$ ipython --no-banner

In [1]: import numpy as np

In [2]: import numpy.linalg as la

In [3]: np.set_printoptions(precision=2, suppress=True, linewidth=120, sign=" ")

In [4]: u = np.array([2, 3, 8, 0])

In [5]: F = u[np.abs(np.subtract.outer(np.arange(4), np.arange(4)))]

In [6]: print(F)
[[ 2  3  8  0]
 [ 3  2  3  8]
 [ 8  3  2  3]
 [ 0  8  3  2]]

In [7]: O, R = la.qr(F)

In [8]: print(np.abs(np.diag(R)))
[ 8.77  8.32  6.33  6.49]

In [9]: print(np.round(O.T @ O, 2) + 0)
[[ 1.  0.  0.  0.]
 [ 0.  1.  0.  0.]
 [ 0.  0.  1.  0.]
 [ 0.  0.  0.  1.]]

In [10]: print(np.round(O @ R, 2) + 0)
[[ 2.  3.  8.  0.]
 [ 3.  2.  3.  8.]
 [ 8.  3.  2.  3.]
 [ 0.  8.  3.  2.]]

In [11]: print(np.trace(O @ O.T))
4.0

In [12]: u, r1 = F[1], F[2]

In [13]: print(u @ r1)
60

In [14]: print(u @ u)
86

In [15]: p = (u @ r1) / (u @ u) * u

In [16]: print(r1 - p)
[ 5.91  1.6  -0.09 -2.58]

In [17]: print(la.matrix_rank(np.outer(u, r1)))
1

In [18]: u = np.array([-1, 5, -2, 1])

In [19]: B = F + np.outer(u, np.eye(4)[3])

In [20]: print(la.matrix_rank(B - F))
1

In [21]: print(round(la.det(B) / la.det(F), 2), round(float(1 + la.solve(F, u)[3]), 2))
1.83 1.83

In [22]: print(la.matrix_rank(la.inv(B) - la.inv(F), tol=1e-8))
1

In [23]: print([round(float(la.det(F[:i, :i])), 2) + 0 for i in range(1, 5)])
[2.0, -5.0, -12.0, 2997.0]

In [24]: ev, evecs = la.eig(F)

In [25]: print(ev)
[14.6   5.72 -7.6  -4.72]

In [26]: print(np.sort(la.eigvals(la.inv(F))))
[-0.21 -0.13  0.07  0.17]

In [27]: print(np.sort(la.eigvals(F.T)))
[-7.6  -4.72  5.72 14.6 ]

In [28]: arr = np.loadtxt("layer10.csv", delimiter=",")

In [29]: print(arr)
[[ 12. -24.  10. -20.]
 [-48.  54. -40.  45.]
 [  8. -16.   8. -16.]
 [-32.  36. -32.  36.]]

In [30]: blk = np.stack([arr, -3 * arr, arr[::-1]])

In [31]: print(blk.sum(axis=0))
[[ -56.   84.  -52.   76.]
 [ 104. -124.   88. -106.]
 [ -64.   86.  -56.   77.]
 [  76.  -96.   74.  -92.]]

In [32]: print(la.matrix_rank(blk))
[ 4  4  4]

In [33]: print(la.norm(blk, axis=(1, 2)))
[ 123.87  371.62  123.87]

In [34]: print((arr + arr.T) / 2)
[[ 12.  -36.    9.  -26. ]
 [-36.   54.  -28.   40.5]
 [  9.  -28.    8.  -24. ]
 [-26.   40.5 -24.   36. ]]

In [35]: assert arr == arr.T
ValueError: The truth value of an array with more than one element is ambiguous. Use a.any() or a.all()


In [36]: print(np.round(la.det(arr), 2))
3136.0

In [37]: la.determinant(arr)
AttributeError: module 'numpy.linalg' has no attribute 'determinant'


In [38]: print((arr - arr.T) / 2)
[[  0.   12.    1.    6. ]
 [-12.    0.  -12.    4.5]
 [ -1.   12.    0.    8. ]
 [ -6.   -4.5  -8.    0. ]]

In [39]: print(round(float(np.abs(la.eigvals(arr)).max()), 2))
116.45

In [40]: print(np.allclose(arr @ arr.T, arr.T @ arr))
False

In [41]: print(la.matrix_power(arr, 2))
[[ 2016. -2464.  1800. -2200.]
 [-4928.  6328. -4400.  5650.]
 [ 1440. -1760.  1296. -1584.]
 [-3520.  4520. -3168.  4068.]]

In [42]: print(arr @ arr)
[[ 2016. -2464.  1800. -2200.]
 [-4928.  6328. -4400.  5650.]
 [ 1440. -1760.  1296. -1584.]
 [-3520.  4520. -3168.  4068.]]

In [43]: print(np.trace(arr))
110.0
